% python3 -q
>>> import numpy as np
>>> np.set_printoptions(precision=2, suppress=True, linewidth=160, floatmode="fixed")
>>> def rd(a):
...     return np.round(a, 2) + 0
... 
>>> E = np.loadtxt("x.csv", delimiter=",")
>>> print(E)
[[1.00 2.00 3.00 3.00 1.00 1.00 1.00 0.00 2.00 2.00 3.00]
 [2.00 4.00 6.00 6.00 2.00 2.00 2.00 0.00 4.00 4.00 6.00]
 [3.00 6.00 9.00 9.00 3.00 3.00 3.00 0.00 6.00 6.00 9.00]
 [3.00 6.00 9.00 9.00 3.00 3.00 3.00 0.00 6.00 6.00 9.00]
 [1.00 2.00 3.00 3.00 1.00 1.00 1.00 0.00 2.00 2.00 3.00]
 [1.00 2.00 3.00 3.00 1.00 1.00 1.00 0.00 2.00 2.00 3.00]
 [1.00 2.00 3.00 3.00 1.00 1.00 1.00 0.00 2.00 2.00 3.00]
 [0.00 0.00 0.00 0.00 0.00 0.00 0.00 0.00 0.00 0.00 0.00]
 [2.00 4.00 6.00 6.00 2.00 2.00 2.00 0.00 4.00 4.00 6.00]
 [2.00 4.00 6.00 6.00 2.00 2.00 2.00 0.00 4.00 4.00 6.00]
 [3.00 6.00 9.00 9.00 3.00 3.00 3.00 0.00 6.00 6.00 9.00]]
>>> print(np.linalg.cond(E) > 100)
True
>>> print(rd(np.linalg.norm(E, 2) / np.linalg.norm(E)))
1.0
>>> T = np.stack([E, 2 * E, E[::-1]])
>>> print(np.linalg.matrix_rank(T))
[1 1 1]
>>> print(rd(np.linalg.norm(T, axis=(1, 2))))
[43.00 86.00 43.00]
>>> print(np.linalg.matrix_rank(T.reshape(3, -1)))
2
>>> print(rd(np.linalg.det(T)))
[0.00 0.00 0.00]
>>> r0 = np.array([0, 0, 1, 2, 2, 1, 0, 0, 0, 2, 1])
>>> g = np.array([2, 2, 0, -1, 2])
>>> X = r0[:, None] + g[None, :]
>>> print(X)
[[ 2  2  0 -1  2]
 [ 2  2  0 -1  2]
 [ 3  3  1  0  3]
 [ 4  4  2  1  4]
 [ 4  4  2  1  4]
 [ 3  3  1  0  3]
 [ 2  2  0 -1  2]
 [ 2  2  0 -1  2]
 [ 2  2  0 -1  2]
 [ 4  4  2  1  4]
 [ 3  3  1  0  3]]
>>> def softmax(z):
...     e = np.exp(z - z.max(axis=-1, keepdims=True))
...     return e / e.sum(axis=-1, keepdims=True)
... 
>>> print(rd(softmax(X[9])))
[0.31 0.31 0.04 0.02 0.31]
>>> print(rd(softmax(10 * X[9])))
[0.33 0.33 0.00 0.00 0.33]
>>> scores = X @ X.T / np.sqrt(5)
>>> print(rd(softmax(scores)))
[[0.00 0.00 0.03 0.30 0.30 0.03 0.00 0.00 0.00 0.30 0.03]
 [0.00 0.00 0.03 0.30 0.30 0.03 0.00 0.00 0.00 0.30 0.03]
 [0.00 0.00 0.00 0.33 0.33 0.00 0.00 0.00 0.00 0.33 0.00]
 [0.00 0.00 0.00 0.33 0.33 0.00 0.00 0.00 0.00 0.33 0.00]
 [0.00 0.00 0.00 0.33 0.33 0.00 0.00 0.00 0.00 0.33 0.00]
 [0.00 0.00 0.00 0.33 0.33 0.00 0.00 0.00 0.00 0.33 0.00]
 [0.00 0.00 0.03 0.30 0.30 0.03 0.00 0.00 0.00 0.30 0.03]
 [0.00 0.00 0.03 0.30 0.30 0.03 0.00 0.00 0.00 0.30 0.03]
 [0.00 0.00 0.03 0.30 0.30 0.03 0.00 0.00 0.00 0.30 0.03]
 [0.00 0.00 0.00 0.33 0.33 0.00 0.00 0.00 0.00 0.33 0.00]
 [0.00 0.00 0.00 0.33 0.33 0.00 0.00 0.00 0.00 0.33 0.00]]
>>> print(rd(softmax(scores)[9] @ X))
[4.00 4.00 2.00 1.00 4.00]
